$ python3 -q
>>> import numpy as np
>>> from numpy import linalg as LA
>>> np.set_printoptions(precision=2, suppress=True, linewidth=140, floatmode="fixed")
>>> data = np.load("sample14.npy")
>>> print(data)
[[-0.50 -0.40 -0.40 -0.30 -1.00  2.40  0.00 -1.20  1.90 -1.20]
 [-0.70 -0.90 -0.50  2.80 -0.10  0.90 -0.70  0.30  1.90 -0.30]
 [ 1.60  0.60 -0.80  0.60 -0.30  0.50 -0.20 -1.00 -0.70 -0.90]
 [-1.50  0.60 -0.60 -0.10  1.40 -0.40  1.10 -1.10  0.70 -1.80]
 [ 1.00  0.50  0.20 -0.10 -0.70 -1.00 -0.80 -0.10  0.00 -0.90]
 [ 0.80  0.20  0.40 -0.20 -0.30 -1.70  1.60 -0.20  0.10 -0.60]
 [-0.30 -0.50 -2.20 -0.70  0.00  1.30  0.40  0.60  0.00  0.20]
 [-0.30 -1.20  1.80 -1.30  0.10 -0.60 -0.90  0.00 -0.40 -2.20]
 [ 0.00  0.00  0.20 -0.10  1.60  1.00 -2.00 -0.50  1.50  0.50]
 [ 0.00 -0.20 -1.60 -1.20  0.20 -0.60 -0.10  0.50  0.30 -0.50]
 [ 0.00  0.90 -0.30  0.50  1.00  0.20  0.20 -0.70 -0.20 -0.40]
 [-1.40  1.10 -0.10 -1.70  0.90  2.30  0.90 -0.20 -1.40 -0.60]
 [-0.20  0.90 -1.60  2.10  0.00  0.30 -1.30  0.90 -0.70 -1.00]
 [ 0.80 -1.20 -0.70 -0.50 -0.70 -1.30 -0.10  0.20 -0.10 -0.60]
 [ 0.50  0.40 -0.40  1.10  0.60  0.10  0.60  0.30  1.70 -1.90]
 [ 0.00 -1.60  1.10  1.20  0.50  0.70  1.70  1.90 -2.00 -0.30]
 [-1.60  1.50 -0.50  0.60 -0.40 -0.50  0.50 -0.10  0.80  0.00]
 [-3.60  0.30 -3.00  6.00 -2.70  0.60 -1.50 -0.60  1.20 -0.60]]
>>> x = np.array([5, -3, 3, -4, -5, 4, -4, -5, -1, -1])
>>> y = data @ x
>>> c, lr = np.zeros(10), 1 / LA.norm(data, 2) ** 2
>>> for i in range(200):
...     c -= lr * data.T @ (data @ c - y)
...     if i % 50 == 0: print(i, round(LA.norm(data @ c - y), 2))
... 
0 35.04
50 0.55
100 0.11
150 0.02
>>> round(float(LA.cond(data)), 2)
5.64
